$ ipython --no-banner

In [1]: import numpy as np

In [2]: from numpy import linalg as LA

In [3]: np.set_printoptions(suppress=True, linewidth=120)

In [4]: rd = lambda a: np.round(a, 2) + 0

In [5]: basis = 3 * np.array([[1.0, -0.6, 1.4], [1.2, -1.4, -1.2], [-1.0, -0.5, 0.2]])

In [6]: rng = np.random.default_rng(2299)

In [7]: idx = rng.integers(0, 3, 12)

In [8]: K = basis[idx] + rng.normal(size=(12, 3))

In [9]: rd(K)
Out[9]: 
array([[-3.45, -0.75,  1.07],
       [ 1.89,  0.14,  3.5 ],
       [-2.87,  0.01, -0.84],
       [ 3.3 , -3.84, -2.88],
       [ 3.66, -0.72,  4.9 ],
       [-1.32, -1.74, -1.12],
       [-2.39, -0.32, -0.5 ],
       [-2.83, -1.43,  0.04],
       [ 3.09, -2.67,  3.57],
       [ 4.25, -3.46, -3.56],
       [ 3.07, -3.34,  4.39],
       [ 3.59, -2.7 , -4.09]])

In [10]: Xc = (K - K.mean(axis=0)) / K.std(axis=0)

In [11]: rd(Xc.std(axis=0))
Out[11]: array([1., 1., 1.])

In [12]: coef = LA.lstsq(np.delete(Xc, 2, axis=1), Xc[:, 2])[0]

In [13]: rd(1 - np.var(Xc[:, 2] - np.delete(Xc, 2, axis=1) @ coef))
Out[13]: np.float64(0.24)

In [14]: rd(coef)
Out[14]: array([0.47, 0.63])

In [15]: hat = K @ LA.solve(K.T @ K, K.T)

In [16]: np.allclose(hat @ hat, hat)
Out[16]: True

In [17]: rd(np.diag(hat))
Out[17]: array([0.28, 0.14, 0.11, 0.31, 0.31, 0.15, 0.1 , 0.27, 0.27, 0.34, 0.41, 0.31])

In [18]: rd(LA.eigvalsh(hat))
Out[18]: array([0., 0., 0., 0., 0., 0., 0., 0., 0., 1., 1., 1.])

In [19]: other = K / np.sqrt((K ** 2).mean(axis=1, keepdims=True))

In [20]: print(rd(other[1]))
[0.82 0.06 1.52]

In [21]: m1 = np.loadtxt("case16.csv", delimiter=",")

In [22]: print(rd(m1))
[[0.42 0.25 0.33]
 [0.36 0.27 0.36]
 [0.33 0.27 0.4 ]]

In [23]: # rows sum to 1

In [24]: print(rd(np.sort(np.abs(LA.eigvals(m1)))[::-1]))
[1.   0.08 0.01]

In [25]: rd(LA.matrix_power(m1, 2))
Out[25]: 
array([[0.38, 0.26, 0.36],
       [0.37, 0.26, 0.37],
       [0.37, 0.26, 0.37]])

In [26]: p = np.eye(3)[2]

In [27]: for _ in range(6):
    ...:     p = p @ m1
    ...:     print(p.round(2))
    ...: 
[0.33 0.27 0.4 ]
[0.37 0.26 0.37]
[0.37 0.26 0.37]
[0.37 0.26 0.37]
[0.37 0.26 0.37]
[0.37 0.26 0.37]

In [28]: x0 = np.array([5, 2, 1])

In [29]: y = m1 @ x0

In [30]: coef, lr = np.zeros(3), 1 / LA.norm(m1, 2) ** 2

In [31]: for i in range(200):
    ...:     coef -= lr * m1.T @ (m1 @ coef - y)
    ...:     if i % 50 == 0: print(i, round(LA.norm(m1 @ coef - y), 2))
    ...: 
0 0.21
50 0.16
100 0.12
150 0.09

In [32]: rd(coef)
Out[32]: array([4.42, 1.79, 1.75])

In [33]: X = np.array([[2, -2, 2], [2, -2, 2], [1, -3, 1]])

In [34]: print(X)
[[ 2 -2  2]
 [ 2 -2  2]
 [ 1 -3  1]]

In [35]: # rows and columns are dependent

In [36]: other = np.array([[0, 5, 0], [4, 2, 3], [2, 2, 4]])

In [37]: np.einsum("ik,kj->ji", X, other)
Out[37]: 
array([[ -4,  -4, -10],
       [ 10,  10,   1],
       [  2,   2,  -5]])

In [38]: np.einsum("ij,ij->i", X, X)
Out[38]: array([12, 12, 11])

In [39]: X @ other
Out[39]: 
array([[ -4,  10,   2],
       [ -4,  10,   2],
       [-10,   1,  -5]])

In [40]: LA.matrix_rank(X @ other)
Out[40]: np.int64(2)

In [41]: f = np.array([0, 0, 2])

In [42]: np.polyval(f, X[2])
Out[42]: array([2, 2, 2])

In [43]: np.array([np.convolve(row, f, "same") for row in X])
Out[43]: 
array([[ 0,  4, -4],
       [ 0,  4, -4],
       [ 0,  2, -6]])

In [44]: print(np.correlate(X[2], X[0], "full"))
[ 2 -8 10 -8  2]

In [45]: other = X[0, 0] * X[1:] - np.outer(X[1:, 0], X[0])

In [46]: other
Out[46]: 
array([[ 0,  0,  0],
       [ 0, -4,  0]])

In [47]: print(np.flatnonzero(~other.round(6).any(axis=1)))
[0]

In [48]: feats = np.array([[2, 1, 2], [1, 2, 1], [2, 1, 2]])

In [49]: # columns 0 and 2 are equal

In [50]: other = feats / np.sqrt((feats ** 2).mean(axis=1, keepdims=True))

In [51]: LA.matrix_rank(feats - feats.mean(axis=1, keepdims=True))
Out[51]: np.int64(1)

In [52]: print(rd(other[0]))
[1.15 0.58 1.15]

In [53]: LA.matrix_rank(other) == LA.matrix_rank(feats)
Out[53]: np.True_
